$ python -q
>>> import numpy as np
>>> np.set_printoptions(precision=3, suppress=True, linewidth=160)
>>> A = np.loadtxt("m.csv", delimiter=",")
>>> A
array([[-0.044,  0.01 ,  3.875,  6.053],
       [-0.13 ,  2.129,  7.993, 11.017],
       [-0.01 ,  2.025,  3.914,  4.915]])
>>> A.reshape(2, -1)
array([[-0.044,  0.01 ,  3.875,  6.053, -0.13 ,  2.129],
       [ 7.993, 11.017, -0.01 ,  2.025,  3.914,  4.915]])
>>> A.reshape(-1, 2)
array([[-0.044,  0.01 ],
       [ 3.875,  6.053],
       [-0.13 ,  2.129],
       [ 7.993, 11.017],
       [-0.01 ,  2.025],
       [ 3.914,  4.915]])
>>> blk = A.reshape(3, 2, -1)
>>> np.swapaxes(blk, 1, 2)[1]
array([[-0.13 ,  7.993],
       [ 2.129, 11.017]])
>>> np.einsum("ihd,jhd->hij", blk, blk).shape
(2, 3, 3)
>>> blk[:, 0]
array([[-0.044,  0.01 ],
       [-0.13 ,  2.129],
       [-0.01 ,  2.025]])
>>> blk.shape
(3, 2, 2)
>>> blk = np.stack([A, 5 * A, A[::-1]])
>>> np.einsum("bij,cij->bc", blk, blk)
array([[ 285.046, 1425.228,  279.688],
       [1425.228, 7126.142, 1398.439],
       [ 279.688, 1398.439,  285.046]])
>>> (blk @ A.T).shape
(3, 3, 3)
>>> print(np.linalg.matrix_rank(blk))
[3 3 3]
>>> blk.shape
(3, 3, 4)
>>> print(np.argsort(-np.linalg.norm(A, axis=0).round(6), kind="stable")[:3])
[3 2 1]
>>> np.linalg.cond(A) > 100
np.True_
>>> np.round(np.linalg.norm(A, 2) / np.linalg.norm(A), 3)
np.float64(0.996)
>>> Uu, sv, Vt = np.linalg.svd(A)
>>> sv
array([16.809,  1.585,  0.077])
>>> M2 = Uu[:, :2] @ np.diag(sv[:2]) @ Vt[:2]
>>> round(np.abs(A - M2).max(), 3)
np.float64(0.03)
>>> np.round(np.linalg.norm(A - M2, 2), 3), np.round(sv[2], 3)
(np.float64(0.077), np.float64(0.077))
>>> np.linalg.matrix_rank(M2)
np.int64(2)
>>> cov = A.T @ A
>>> round(np.trace(cov), 3), np.round((A ** 2).sum(), 3)
(np.float64(285.046), np.float64(285.046))
>>> np.diag(cov)
array([  0.019,   8.633,  94.223, 182.17 ])
>>> cov
array([[  0.019,  -0.297,  -1.249,  -1.748],
       [ -0.297,   8.633,  24.982,  33.469],
       [ -1.249,  24.982,  94.223, 130.752],
       [ -1.748,  33.469, 130.752, 182.17 ]])
>>> np.allclose(cov, cov.T)
True
>>> np.round(np.linalg.eigvalsh(cov)[::-1], 3) + 0
array([282.528,   2.512,   0.006,   0.   ])
>>> print(np.linalg.svd(A, compute_uv=False) ** 2)
[282.528   2.512   0.006]
>>> F = np.array([[-2, -1, 0, 1], [3, -3, 2, 3]])
>>> F[0] = F[1]
>>> F
array([[ 3, -3,  2,  3],
       [ 3, -3,  2,  3]])
>>> np.allclose(F[:-1].T @ np.linalg.lstsq(F[:-1].T, F[-1])[0], F[-1])
True
>>> print(np.abs(np.diag(np.linalg.qr(F)[1])) > 1e-9)
[ True False]
>>> np.linalg.lstsq(F[:-1].T, F[-1])[2]
np.int32(1)
>>> np.unique(F.round(6), axis=0).shape
(1, 4)
>>> print(F @ np.linalg.pinv(F) @ F)
[[ 3. -3.  2.  3.]
 [ 3. -3.  2.  3.]]
>>> r = np.linalg.matrix_rank(F)
>>> r
np.int64(1)
>>> ns = np.linalg.svd(F)[2][r:].T
>>> [int(np.linalg.matrix_rank(np.delete(F, i, axis=0))) for i in range(2)]
[1, 1]
>>> print(np.round(F @ ns, 3) + 0)
[[0. 0. 0.]
 [0. 0. 0.]]
>>> [int(np.linalg.matrix_rank(F[:i])) for i in range(1, len(F) + 1)]
[1, 1]
>>> [int(np.linalg.matrix_rank(F[:, :j + 1])) for j in range(4)]
[1, 1, 1, 1]
>>> Uu, sv, Vt = np.linalg.svd(F)
>>> np.argmax(sv[:-1] / (sv[1:] + 1e-6)) + 1
np.int64(1)
>>> M2 = Uu[:, :1] @ np.diag(sv[:1]) @ Vt[:1]
>>> np.linalg.matrix_rank(F, rtol=0.05)
np.int64(1)
>>> round(np.linalg.norm(F - M2, 2), 3), round(sv[1], 3)
(np.float64(0.0), np.float64(0.0))
>>> round(float(np.linalg.norm(F - M2) / np.linalg.norm(F)), 3)
0.0
>>> print(np.linalg.matrix_rank(M2))
1
>>> print(np.argsort(-np.linalg.norm(F, axis=0).round(6), kind="stable")[:3])
[0 1 3]
>>> round(float(np.linalg.norm(F, 2) / np.linalg.norm(F)), 3)
1.0
>>> [round(float(x), 3) for x in np.linalg.svd(F, compute_uv=False)[:3]]
[7.874, 0.0]
>>> J = np.load("test2.npy")
>>> J
array([[-1, -2, -2, -1,  1,  0],
       [ 0, -1, -2, -2, -1,  1],
       [ 1,  0, -1, -2, -2, -1],
       [-1,  1,  0, -1, -2, -2],
       [-2, -1,  1,  0, -1, -2],
       [-2, -2, -1,  1,  0, -1]])
>>> f = np.array([4, -7])
>>> np.convolve(J[5], f)
array([-8,  6, 10, 11, -7, -4,  7])
>>> print(np.correlate(J[5], J[3], "full"))
[ 4  8  8  2 -3  1  3  3 -1 -1  1]
>>> np.polyval(f, J[5])
array([-15, -15, -11,  -3,  -7, -11])
>>> np.array([np.convolve(row, f, "same") for row in J])
array([[-4, -1,  6, 10, 11, -7],
       [ 0, -4, -1,  6, 10, 11],
       [ 4, -7, -4, -1,  6, 10],
       [-4, 11, -7, -4, -1,  6],
       [-8, 10, 11, -7, -4, -1],
       [-8,  6, 10, 11, -7, -4]])
>>> round(float(np.linalg.norm(J, "nuc")), 3)
16.718
>>> np.round(np.linalg.norm(J, 1), 3), np.round(np.linalg.norm(J, np.inf), 3)
(np.float64(7.0), np.float64(7.0))
>>> np.linalg.norm(J, axis=1)
array([3.317, 3.317, 3.317, 3.317, 3.317, 3.317])
>>> round(float(np.linalg.norm(J) ** 2 / np.linalg.norm(J, 2) ** 2), 3)
2.64
>>> print(np.linalg.norm(J, axis=1).argmax())
0
>>> np.linalg.norm(J, axis=0)
array([3.317, 3.317, 3.317, 3.317, 3.317, 3.317])
>>> data = np.load("a.npy")
>>> data
array([[  2.463,   0.914,  -4.451],
       [  2.559,   0.974,  -4.415],
       [  4.699,   2.312,  -3.613],
       [  2.012,   0.633,  -4.62 ],
       [ 13.556,   7.848,  -0.291],
       [  9.082,   5.052,  -1.969],
       [  2.674,   1.046,  -4.372],
       [  8.429,   4.643,  -2.214],
       [ -9.613,  -6.633,  -8.98 ],
       [ -1.046,  -1.279,  -5.767],
       [ -1.412,  -1.507,  -5.904],
       [ -2.571,  -2.232,  -6.339],
       [ -7.264,  -5.165,  -8.099],
       [ 21.718,  12.949,   2.769],
       [ 11.451,   6.532,  -1.081],
       [ -4.617,  -3.511,  -7.106],
       [-17.78 , -11.737, -12.042]])
>>> Xc = data - data.mean(axis=0)
>>> Uu, sv, Vt = np.linalg.svd(Xc, full_matrices=False)
>>> Vt[0] * np.sign(Vt[0, np.abs(Vt[0]).argmax()])
array([0.808, 0.505, 0.303])
>>> np.abs(Vt[0]).argmax()
np.int64(0)
>>> np.searchsorted(np.cumsum(sv ** 2) / (sv ** 2).sum(), 0.9) + 1
np.int64(1)
>>> print((np.sign(Uu[:, 0]) == np.sign(Uu[0, 0])).astype(int))
[1 1 1 0 1 1 1 1 0 0 0 0 0 1 1 0 0]
